$ python -q
>>> import numpy as np
>>> np.set_printoptions(precision=3, suppress=True, linewidth=100, legacy="1.25")
>>> E = np.load("arr.npy")
>>> print(E)
[[ 0.  3.  0.]
 [ 3. -7.  3.]
 [ 0.  3.  0.]]
>>> # column 2 repeats column 0
>>> ev, V = np.linalg.eigh(E)
>>> print(ev.sum(), np.trace(E))
-7.0 -7.0
>>> print(np.round(np.linalg.svd(E, compute_uv=False), 3) + 0)
[9. 2. 0.]
>>> print(np.round(V @ np.diag(ev) @ V.T, 3) + 0)
[[ 0.  3.  0.]
 [ 3. -7.  3.]
 [ 0.  3.  0.]]
>>> print(np.round(np.linalg.eigvalsh(E @ E), 3) + 0)
[ 0.  4. 81.]
>>> U, s, vt = np.linalg.svd(E)
>>> print(s.round(3) + 0)
[9. 2. 0.]
>>> print(np.argmax(s[:-1] / (s[1:] + 1e-6)) + 1)
2
>>> A2 = U[:, :2] @ np.diag(s[:2]) @ vt[:2]
>>> print(np.round(np.linalg.norm(E - A2) / np.linalg.norm(E), 3))
0.0
>>> print(np.linalg.matrix_rank(A2))
2
>>> print(round(float(np.abs(E - A2).max()), 3))
0.0
>>> rank = np.linalg.matrix_rank(E)
>>> print(rank)
2
>>> ns = np.linalg.svd(E)[2][rank:].T
>>> print([int(np.linalg.matrix_rank(E[:, :j + 1])) for j in range(3)])
[1, 2, 2]
>>> print(np.round(ns @ ns.T, 3) + 0)
[[ 0.5  0.  -0.5]
 [ 0.   0.   0. ]
 [-0.5  0.   0.5]]
>>> print([int(np.linalg.matrix_rank(E[:i])) for i in range(1, len(E) + 1)])
[1, 2, 2]
>>> print([int(np.linalg.matrix_rank(np.delete(E, i, axis=0))) for i in range(3)])
[2, 1, 2]
>>> print(np.linalg.matrix_rank(E.T @ E), np.linalg.matrix_rank(E @ E.T))
2 2
>>> A = np.array([[-24, 0, 24, 24, 0, -24],
...     [8, 16, 16, -8, -16, -16],
...     [-24, 0, -8, 24, 0, 8],
...     [-27, 0, 27, 6, 0, -6],
...     [9, 18, 18, -2, -4, -4],
...     [-27, 0, -9, 6, 0, 2]])
>>> Q, r_ = np.linalg.qr(A)
>>> print(np.round(Q.T @ Q, 3) + 0)
[[1. 0. 0. 0. 0. 0.]
 [0. 1. 0. 0. 0. 0.]
 [0. 0. 1. 0. 0. 0.]
 [0. 0. 0. 1. 0. 0.]
 [0. 0. 0. 0. 1. 0.]
 [0. 0. 0. 0. 0. 1.]]
>>> print(Q.round(3) + 0)
[[-0.457 -0.108  0.47   0.514  0.121  0.528]
 [ 0.152 -0.647  0.    -0.171  0.727  0.   ]
 [-0.457 -0.108 -0.47   0.514  0.121 -0.528]
 [-0.514 -0.121  0.528 -0.457 -0.108 -0.47 ]
 [ 0.171 -0.727  0.     0.152 -0.647  0.   ]
 [-0.514 -0.121 -0.528 -0.457 -0.108  0.47 ]]
>>> print(round(abs(r_[0, 0]), 3), np.round(np.linalg.norm(A[:, 0]), 3))
52.488 52.488
>>> print(np.allclose(r_.T @ r_, A.T @ A))
True
>>> Q, V = np.linalg.qr(A[:, :2])[0], np.linalg.qr(A[:, 2:])[0]
>>> s = np.linalg.svd(Q.T @ V, compute_uv=False)
>>> print(s)
[0.905 0.826]
>>> print((s > 0.9).sum())
1
>>> A2 = np.array([[1, 2, 0], [1, 1, 1], [0, 3, 0], [3, 2, 2], [1, 1, 0], [1, 0, 1]])
>>> print(np.vstack([A, A2.T]).shape)
(9, 6)
>>> print(np.einsum("ik,kj->ji", A, A2))
[[ 24 -32  56 -15  13  -7]
 [ 72  48 -24  39  82 -69]
 [ 24 -16  56   6  10  14]]
